$ python3 -q
>>> import numpy as np
>>> np.set_printoptions(precision=3, suppress=True, linewidth=200)
>>> def rd(a):
...     return np.round(a, 3) + 0
... 
>>> feats = np.load("m.npy")
>>> feats
array([[ -2.456,  -7.49 ,   0.706,  -0.086,   3.649,   2.879,  -1.913,  -1.708,  -0.548],
       [ -2.988,  -7.8  ,   1.458,   3.71 ,  -0.233,   2.393,   2.332,   1.804,  -7.563],
       [  0.866,   2.122,   0.472,  -1.627,   1.378,  -3.718,   0.319,   0.151,   3.615],
       [  3.213,   3.976,   1.715,   1.677,  -0.46 ,  -0.887,  -0.836,  -0.093,   0.455],
       [  1.259,   3.31 ,   1.721,  -1.601,   1.679,  -8.986,   3.733,   2.654,   3.387],
       [ -0.521,   4.04 ,  -4.532,  -3.517,  -2.934,   2.772,  -1.095,  -1.222,   2.853],
       [  1.191,   4.138,  -0.596,  -1.791,  -0.794,  -2.949,   0.851,   0.493,   2.738],
       [ -3.126,  -6.404,   0.407,   1.989,  -0.422,   1.931,   1.944,   1.199,  -5.364],
       [  0.358,   2.484,   0.209,  -1.606,   0.377,  -5.933,   2.979,   1.926,   1.916],
       [ -0.683,  -2.228,   1.832,   3.74 ,  -1.738,  -1.387,   3.677,   3.081,  -6.108],
       [ -2.305,  -2.71 ,  -1.772,   1.892,  -3.361,   5.436,   0.487,   0.311,  -5.491],
       [ -1.319,  -3.47 ,   2.126,  -0.038,   2.955,  -5.155,   2.928,   1.969,  -0.546],
       [  1.299,  -0.586,   4.724,   3.746,   1.191,  -7.756,   5.213,   4.416,  -3.775],
       [ -4.418, -10.265,   2.827,   2.098,   2.783,  -3.171,   4.696,   3.465,  -5.781],
       [ -0.669,   1.869,  -1.026,  -1.602,  -1.26 ,  -2.895,   2.303,   1.303,   0.944],
       [  3.067,   6.1  ,  -2.144,  -0.364,  -2.733,   4.908,  -4.361,  -2.795,   2.401],
       [ -2.985,  -0.533,  -3.644,  -3.527,  -1.59 ,   0.929,   1.177,   0.012,   1.031],
       [ -0.564,  -2.208,   2.119,   3.76 ,  -1.539,  -1.502,   3.896,   3.386,  -6.22 ],
       [  1.129,   4.058,  -0.712,  -1.907,  -0.674,  -2.834,   0.868,   0.427,   2.699],
       [ -2.319,  -4.851,  -0.678,   1.76 ,  -1.037,   4.699,  -0.241,  -0.196,  -4.86 ],
       [  0.509,   3.639,  -0.584,  -3.48 ,   1.128,  -5.385,   0.846,   0.25 ,   5.196],
       [  1.403,   1.337,   1.432,   1.765,  -0.669,  -0.712,   0.577,   0.865,  -1.206],
       [  2.245,   4.361,  -0.982,  -0.046,  -1.428,   2.09 ,  -2.072,  -1.172,   1.581],
       [  2.799,   3.866,   1.591,   1.553,  -0.397,  -0.902,  -0.989,  -0.034,   0.51 ],
       [ -0.079,  -3.504,   4.395,   3.791,   2.098,  -5.125,   3.856,   3.423,  -4.272],
       [ -2.81 ,  -2.744,  -2.509,  -3.661,   1.279,   1.401,  -0.903,  -1.473,   2.605],
       [ -1.374,  -2.749,  -0.285,  -0.063,   0.442,   1.296,  -0.198,  -0.036,  -1.007],
       [  3.838,  11.59 ,  -3.515,  -3.633,  -3.804,   0.124,  -2.195,  -2.092,   6.729],
       [ -0.586,   2.868,  -1.844,  -3.421,  -0.771,  -3.417,   1.767,   0.986,   3.536],
       [ -2.007,  -4.946,   1.837,   3.817,  -1.208,  -0.242,   3.855,   3.176,  -7.396],
       [ -2.234,  -5.321,   1.084,  -1.793,   4.673,  -1.717,  -0.479,  -0.705,   2.082],
       [ -2.415,  -6.532,   1.813,   0.021,   3.782,  -2.411,   1.387,   1.002,  -0.916],
       [ -0.37 ,  -5.505,   3.19 ,   1.623,   4.393,  -0.786,  -0.788,  -0.424,  -0.712],
       [  1.888,  -0.288,   2.454,   3.387,   0.251,   2.15 ,  -1.647,  -0.801,  -2.265]])
>>> Xc = (feats - feats.mean(axis=0)) / feats.std(axis=0)
>>> rd(Xc.std(axis=0))
array([1., 1., 1., 1., 1., 1., 1., 1., 1.])
>>> coef = np.linalg.lstsq(np.delete(Xc, 3, axis=1), Xc[:, 3])[0]
>>> rd(coef)
array([ 0.236,  0.039,  0.491, -0.063,  0.15 , -0.158,  0.11 , -0.749])
>>> r0, v = feats[25], feats[30]
>>> rd(r0 @ v)
np.float64(35.189)
>>> p = (r0 @ v) / (r0 @ r0) * r0
>>> np.linalg.matrix_rank(np.outer(r0, v))
np.int64(1)
>>> rd(np.linalg.norm(r0 + v) ** 2 + np.linalg.norm(r0 - v) ** 2)
np.float64(232.067)
>>> rd(v - p)
array([-0.195, -3.33 ,  2.905,  0.864,  3.745, -2.734,  0.176,  0.364,  0.192])
>>> rd(p)
array([-2.039, -1.991, -1.821, -2.657,  0.928,  1.017, -0.655, -1.069,  1.89 ])
>>> P = feats @ np.linalg.solve(feats.T @ feats, feats.T)
>>> np.allclose(P @ P, P)
True
>>> x = np.array([1, 0, 2, 3, 0, 3, 3, 3, 2])
>>> a = np.maximum(feats @ x, 0)
>>> rd(np.tanh(feats @ x))
array([-1.   ,  1.   , -1.   ,  1.   , -0.809, -1.   , -1.   ,  1.   , -0.997,  1.   ,  1.   ,  0.741,  1.   ,  1.   , -0.998, -1.   , -1.   ,  1.   , -1.   ,  1.   , -1.   ,  1.   , -0.156,  1.   ,
        1.   , -1.   , -0.745, -1.   , -1.   ,  1.   , -1.   , -0.554,  0.998,  1.   ])
>>> rd(feats.T @ a)
array([-113.103, -542.14 ,  400.089,  558.523,  -20.714, -227.208,  470.534,  408.019, -847.475])
>>> labels = feats[:, 6] > np.median(feats[:, 6])
>>> r0 = feats[labels].mean(axis=0) - feats[~labels].mean(axis=0)
>>> ((feats - feats.mean(axis=0)) @ r0 > 0).astype(int)
array([0, 1, 0, 0, 1, 0, 0, 1, 1, 1, 0, 1, 1, 1, 1, 0, 0, 1, 0, 0, 0, 0, 0, 0, 1, 0, 0, 0, 0, 1, 1, 1, 1, 0])
>>> np.argsort(-np.abs(r0).round(6), kind="stable")
array([6, 5, 7, 8, 1, 0, 2, 3, 4])
>>> rd(r0)
array([-1.297, -2.301,  1.294,  0.929,  0.251, -3.656,  3.703,  2.7  , -2.566])
>>> m1 = np.loadtxt("layer12.csv", delimiter=",")
>>> m1
array([[ -2.102,  -5.501,  -3.856],
       [  5.887,  10.971,   6.379],
       [ -0.38 ,   0.371,   0.107],
       [ -0.825,  -2.398,  -2.046],
       [  6.36 ,  11.105,   5.738],
       [-12.213, -21.831, -12.261],
       [ -7.109, -14.197,  -7.828],
       [  2.624,   6.48 ,   3.824],
       [-12.039, -22.73 , -11.838]])
>>> rng = np.random.default_rng(625648)
>>> labels = rng.permutation(3)
>>> other = m1[:, labels] * rng.choice([-1, 1], 3)
>>> other
array([[  2.102,   3.856,  -5.501],
       [ -5.887,  -6.379,  10.971],
       [  0.38 ,  -0.107,   0.371],
       [  0.825,   2.046,  -2.398],
       [ -6.36 ,  -5.738,  11.105],
       [ 12.213,  12.261, -21.831],
       [  7.109,   7.828, -14.197],
       [ -2.624,  -3.824,   6.48 ],
       [ 12.039,  11.838, -22.73 ]])
>>> Uu, _, Vt = np.linalg.svd(m1.T @ other)
>>> labels
array([0, 2, 1])
